$ python3 -q
>>> import numpy as np
>>> np.set_printoptions(precision=2, suppress=True, linewidth=160)
>>> X = np.array([[5, 1, -4], [3, -9, 6], [-2, 5, 0]])
>>> np.linalg.norm(X, axis=0)
array([ 6.16, 10.34,  7.21])
>>> np.round(np.linalg.norm(X, 2), 2)
np.float64(12.24)
>>> q, evecs = np.linalg.qr(X[:, :2])[0], np.linalg.qr(X[:, 2:])[0]
>>> sv = np.linalg.svd(q.T @ evecs, compute_uv=False)
>>> (sv > 0.9).sum()
np.int64(1)
>>> np.degrees(np.arccos(sv.clip(0, 1)))
array([22.16])
>>> np.round(np.linalg.norm(q @ q.T - evecs @ evecs.T, 2), 2)
np.float64(1.0)
>>> t3 = np.stack([X, -2 * X, X[::-1]])
>>> np.einsum("bij,cij->bc", t3, t3)
array([[ 197, -394,  116],
       [-394,  788, -232],
       [ 116, -232,  197]])
>>> (t3 @ X.T).shape
(3, 3, 3)
>>> np.linalg.matrix_rank(t3)
array([3, 3, 3])
>>> P = np.triu(np.array([[0, 1, 0], [0, 2, 1], [3, 0, 2]]), 1) + np.eye(3)
>>> Y = P @ X @ np.linalg.inv(P)
>>> round(float(np.linalg.det(Y)), 2)
-150.0
>>> np.poly(Y)
array([  1.,   4., -86., 150.])
>>> r0, g = X[2], X[1]
>>> r0 @ g
np.int64(-51)
>>> pr = (r0 @ g) / (r0 @ r0) * r0
>>> np.linalg.matrix_rank(np.outer(r0, g))
np.int64(1)
>>> np.round(np.linalg.norm(r0 + g) ** 2 + np.linalg.norm(r0 - g) ** 2, 2)
np.float64(310.0)
>>> np.outer(r0, g)
array([[ -6,  18, -12],
       [ 15, -45,  30],
       [  0,   0,   0]])
>>> g - pr
array([-0.52, -0.21,  6.  ])
>>> np.round((g - pr) @ r0, 2)
np.float64(-0.0)
>>> M = np.load("a.npy")
>>> M
array([[ 0.,  2.,  1.,  1.],
       [ 0.,  5., -4.,  4.],
       [ 0.,  0.,  5., -5.],
       [ 0., -1.,  2., -5.]])
>>> Y = np.array([[1, 0, 1], [3, 0, 0], [2, 3, 3], [1, 2, 0]])
>>> np.linalg.matrix_rank(M @ Y)
np.int64(3)
>>> Y.T @ M.T
array([[  9.,  11.,   5.,  -4.],
       [  5.,  -4.,   5.,  -4.],
       [  3., -12.,  15.,   6.]])
>>> np.einsum("ik,kj->ji", M, Y)
array([[  9.,  11.,   5.,  -4.],
       [  5.,  -4.,   5.,  -4.],
       [  3., -12.,  15.,   6.]])
>>> np.einsum("ij,ij->i", M, M)
array([ 6., 57., 50., 30.])
>>> np.einsum("ik,kj->ij", M, Y)
array([[  9.,   5.,   3.],
       [ 11.,  -4., -12.],
       [  5.,   5.,  15.],
       [ -4.,  -4.,   6.]])
>>> Uu, sv, Vh = np.linalg.svd(M)
>>> evecs = Vh[:(sv > 1e-8).sum()]
>>> rng = np.random.default_rng(34)
>>> x = M[1] + -1 * M[0] + rng.integers(2) * np.eye(4)[3]
>>> x
array([ 0.,  3., -5.,  3.])
>>> np.round(np.linalg.norm(x - evecs.T @ evecs @ x), 2)
np.float64(0.0)
>>> np.diag(evecs.T @ evecs)
array([0., 1., 1., 1.])
>>> feats = np.load("data.npy")
>>> feats
array([[-11.78, -19.68, -15.29],
       [-10.77, -18.29, -14.18],
       [ -6.92, -12.83,  -9.89],
       [ -2.61,  -6.09,  -4.79],
       [ -0.4 ,  -1.46,  -1.44],
       [ -0.23,  -0.82,  -0.93],
       [ -0.14,  -0.41,  -0.53],
       [ -0.09,  -0.22,  -0.31],
       [  0.55,   0.67,   1.14],
       [  0.65,   0.76,   1.3 ],
       [  0.97,   1.04,   1.8 ],
       [  2.1 ,   1.95,   3.33],
       [  2.49,   2.26,   3.83],
       [  5.87,   4.9 ,   7.85],
       [  6.37,   5.29,   8.42],
       [  9.45,   7.73,  11.86],
       [ 12.59,  10.26,  15.31],
       [ 21.23,  17.32,  24.57],
       [ 28.03,  22.98,  31.74],
       [ 28.81,  23.63,  32.56]])
>>> labels = rng.permutation(4)
>>> labels
array([3, 0, 1, 2])
>>> Y = M[labels][:, labels]
>>> np.diag(Y)
array([-5.,  0.,  5.,  5.])
>>> Y
array([[-5.,  0., -1.,  2.],
       [ 1.,  0.,  2.,  1.],
       [ 4.,  0.,  5., -4.],
       [-5.,  0.,  0.,  5.]])
>>> Xs = feats - feats.mean(axis=0)
>>> evecs = np.linalg.svd(Xs)[2][:1]
>>> Y = Xs - Xs @ evecs.T @ evecs
>>> np.linalg.norm(Y, axis=1).round(6).argmax()
np.int64(0)
>>> (Xs @ evecs.T).std(axis=0)
array([20.04])
>>> np.diag(evecs.T @ evecs)
array([0.29, 0.3 , 0.41])
>>> np.cov(Xs @ evecs.T, rowvar=False)
array(422.74)
>>> Y.std(axis=0)
array([1.05, 1.57, 0.6 ])
>>> labels = feats[:, 1] > np.median(feats[:, 1])
>>> r0 = feats[labels].mean(axis=0) - feats[~labels].mean(axis=0)
>>> np.argsort(-np.abs(r0).round(6), kind="stable")
array([2, 1, 0])
>>> r0
array([14.96, 15.57, 18.62])
>>> r0 = np.array([3, 0, -1])
>>> np.correlate(feats[1], feats[5], "full")
array([10.02, 25.84, 30.66, 15.83,  3.26])
>>> np.cross(feats[1, :3], feats[5, :3])
array([ 5.38, -6.75,  4.62])
>>> np.polyval(r0, feats[1])
array([ 346.98, 1002.57,  602.22])
>>> P = feats @ np.linalg.solve(feats.T @ feats, feats.T)
>>> np.round(np.diag(P), 2) + 0
array([0.42, 0.36, 0.21, 0.15, 0.06, 0.03, 0.01, 0.  , 0.02, 0.03, 0.04, 0.08, 0.09, 0.14, 0.14, 0.14, 0.14, 0.19, 0.36, 0.39])
>>> np.round(np.linalg.eigvalsh(P), 2) + 0
array([0., 0., 0., 0., 0., 0., 0., 0., 0., 0., 0., 0., 0., 0., 0., 0., 0., 1., 1., 1.])
>>> P @ feats[:, 2]
array([-15.29, -14.18,  -9.89,  -4.79,  -1.44,  -0.93,  -0.53,  -0.31,   1.14,   1.3 ,   1.8 ,   3.33,   3.83,   7.85,   8.42,  11.86,  15.31,  24.57,  31.74,
        32.56])
>>> m1 = np.load("x.npy")
>>> m1
array([[ 0.9 ,  0.9 ,  1.5 ],
       [-0.05, -0.47, -0.44],
       [-0.1 , -0.3 , -0.5 ]])
>>> r0 = np.array([-3, -2, 2])
>>> Y = X + np.outer(r0, np.eye(3)[0])
>>> np.linalg.matrix_rank(Y - X)
np.int64(1)
>>> Y
array([[ 2.,  1., -4.],
       [ 1., -9.,  6.],
       [ 0.,  5.,  0.]])
>>> round(np.linalg.det(Y) / np.linalg.det(X), 2), round(1 + np.linalg.solve(X, r0)[0], 2)
(np.float64(0.53), np.float64(0.53))
>>> np.round(np.linalg.det(Y[::-1]), 2)
np.float64(80.0)
>>> W0 = np.array([[4, 6, 4, 3], [4, 5, 2, 5], [5, 2, 4, 1], [2, 4, 2, 5]])
>>> W0[-1] = W0[0] + 2 * W0[1]
>>> W0
array([[ 4,  6,  4,  3],
       [ 4,  5,  2,  5],
       [ 5,  2,  4,  1],
       [12, 16,  8, 13]])
>>> # rank 3
>>> Uu, sv, Vh = np.linalg.svd(M, full_matrices=False)
>>> np.round(Vh @ Vh.T, 2) + 0
array([[1., 0., 0., 0.],
       [0., 1., 0., 0.],
       [0., 0., 1., 0.],
       [0., 0., 0., 1.]])
>>> np.round(Uu.T @ Uu, 2) + 0
array([[1., 0., 0., 0.],
       [0., 1., 0., 0.],
       [0., 0., 1., 0.],
       [0., 0., 0., 1.]])
>>> np.abs(Uu[:, 0]).round(6).argmax()
np.int64(1)
>>> round(np.sqrt((sv ** 2).sum()), 2), round(float(np.linalg.norm(M)), 2)
(np.float64(11.96), 11.96)
>>> np.cumsum(sv ** 2) / np.sum(sv ** 2)
array([0.84, 0.96, 1.  , 1.  ])
>>> sv
array([10.96,  4.2 ,  2.29,  0.  ])
>>> np.abs(Vh[0])
array([0.  , 0.35, 0.59, 0.73])
>>> sv / sv[0]
array([1.  , 0.38, 0.21, 0.  ])
>>> np.linalg.lstsq(W0[:-1].T, W0[-1])[2]
np.int32(3)
>>> np.abs(np.diag(np.linalg.qr(W0)[1])) > 1e-9
array([ True,  True,  True, False])
>>> np.allclose(W0[:-1].T @ np.linalg.lstsq(W0[:-1].T, W0[-1])[0], W0[-1])
True
>>> round(float(np.trace(np.linalg.pinv(W0) @ W0)), 2)
3.0
>>> np.unique(W0.round(6), axis=0).shape
(4, 4)
>>> Uu, sv, Vh = np.linalg.svd(W0, full_matrices=False)
>>> np.abs(Uu[:, 0]).round(6).argmax()
np.int64(3)
>>> np.cumsum(sv ** 2) / np.sum(sv ** 2)
array([0.98, 1.  , 1.  , 1.  ])
>>> Uu, sv, Vh = np.linalg.svd(W0)
>>> evecs = Vh[:(sv > 1e-8).sum()]
>>> x = W0[3] + 5 * W0[2] + rng.integers(2) * np.eye(4)[3]
>>> x
array([37., 26., 28., 18.])
>>> evecs.T @ evecs
array([[ 0.78, -0.17,  0.31,  0.22],
       [-0.17,  0.87,  0.23,  0.17],
       [ 0.31,  0.23,  0.58, -0.31],
       [ 0.22,  0.17, -0.31,  0.78]])
>>> np.diag(evecs.T @ evecs)
array([0.78, 0.87, 0.58, 0.78])
>>> np.linalg.matrix_rank(np.vstack([W0, x]))
np.int64(3)
>>> E = np.array([[0, -2, 3], [0, 0, 0], [0, 0, 0]])
>>> round(float(np.linalg.det(E)), 2)
0.0
>>> np.trace(E)
np.int64(0)
>>> (E - E.T) / 2
array([[ 0. , -1. ,  1.5],
       [ 1. ,  0. ,  0. ],
       [-1.5,  0. ,  0. ]])
>>> (E + E.T) / 2
array([[ 0. , -1. ,  1.5],
       [-1. ,  0. ,  0. ],
       [ 1.5,  0. ,  0. ]])
>>> np.linalg.matrix_power(E, 3)
array([[0, 0, 0],
       [0, 0, 0],
       [0, 0, 0]])
>>> K = np.loadtxt("run11.csv", delimiter=",")
>>> K
array([[-2.06,  7.  ,  7.6 ],
       [-1.89,  1.48, -2.62],
       [ 0.88,  8.19,  6.11],
       [-1.17,  8.49,  4.74],
       [-1.99,  2.05, -1.62],
       [-1.61,  1.46, -1.15],
       [-1.69,  6.8 ,  7.41],
       [ 0.56,  9.02,  7.33],
       [-1.19,  8.84,  7.13],
       [-1.36,  1.73, -2.88]])
>>> Xs = K - K.mean(axis=0)
>>> Uu, sv, Vh = np.linalg.svd(Xs, full_matrices=False)
>>> np.round(Xs.mean(axis=0), 2) + 0
array([0., 0., 0.])
>>> (np.sign(Uu[:, 0]) == np.sign(Uu[0, 0])).astype(int)
array([1, 0, 1, 1, 0, 0, 1, 1, 1, 0])
>>> np.abs(Vh[-1])
array([0.71, 0.61, 0.36])
>>> round((sv ** 2).sum() ** 2 / (sv ** 4).sum(), 2)
np.float64(1.1)
>>> np.searchsorted(np.cumsum(sv ** 2) / (sv ** 2).sum(), 0.9) + 1
np.int64(1)
>>> Vh[0] * np.sign(Vh[0, np.abs(Vh[0]).argmax()])
array([0.09, 0.58, 0.81])
>>> sv
array([17.04,  3.37,  1.9 ])
>>> np.linalg.matrix_rank(Xs)
np.int64(3)
